$ ipython --no-banner

In [1]: import numpy as np

In [2]: import numpy.linalg as la

In [3]: np.set_printoptions(precision=2, suppress=True, linewidth=140, sign=" ")

In [4]: data = np.load("arr.npy")

In [5]: data
Out[5]: 
array([[  1,  -4,   5,   6,   5,   4,  -7,  -8],
       [ -4,  -8,   3,  -2,   9,   7,  -6, -16],
       [-10, -14,  -1,   1,  12,  11, -15, -15],
       [-14, -14,  -4,   0,  11,  20, -12, -17],
       [ -5, -17, -11,   4,  11,  15,  -4, -26],
       [-10, -16,  -9,   6,   8,  12,  -1, -26],
       [-14, -23,  -8,  -2,  -1,  18,  -6, -19],
       [-16, -22,  -1,   2,   6,  26,  -1, -10],
       [-24, -27,  -2,   2,   8,  35,   4,  -1],
       [-28, -29,   1,  -4,  10,  42,  -5,  -2],
       [-35, -31,   9,   0,   1,  47, -11,   7],
       [-43, -31,   5,   0,   4,  43,  -3,   7],
       [-44, -24,  12,   9,  -2,  41,  -6,   5],
       [-43, -21,  15,   4,   6,  40, -10,   1],
       [-47, -25,  18,  13,   3,  44,  -8,   4],
       [-53, -16,  17,  12,   4,  45, -16,   9],
       [-55,  -8,  16,  12,   8,  44,  -8,  15],
       [-60,  -4,  14,  17,   2,  53,  -6,   9]])

In [6]: blk = np.stack([data, 5 * data, data[::-1]])

In [7]: (blk @ data.T).shape
Out[7]: (3, 18, 18)

In [8]: print(la.matrix_rank(blk))
[ 8  8  8]

In [9]: print(blk.sum(axis=0))
[[ -54  -28   44   53   32   77  -48  -39]
 [ -79  -56   34    0   62   86  -44  -81]
 [-113 -100   11   18   76  111 -106  -81]
 [-131 -109   -6   13   69  164  -80  -98]
 [ -73 -123  -51   28   72  130  -34 -155]
 [-104 -120  -42   45   46  113  -12 -151]
 [-127 -169  -43  -12   -2  151  -39 -107]
 [-131 -163    3   12   37  203  -17  -53]
 [-172 -191  -11    8   58  252   19   -8]
 [-192 -201    4  -22   68  287  -26  -13]
 [-226 -208   53    2   12  308  -67   32]
 [-272 -209   22   -2   23  276  -24   23]
 [-274 -160   63   60   -4  258  -37    4]
 [-263 -143   79   28   47  255  -64  -20]
 [-296 -164  104   78   29  284  -60    7]
 [-328 -110  101   73   36  281 -111   39]
 [-334  -56   99   70   57  271  -54   74]
 [-359  -28   89  108   17  322  -43   46]]
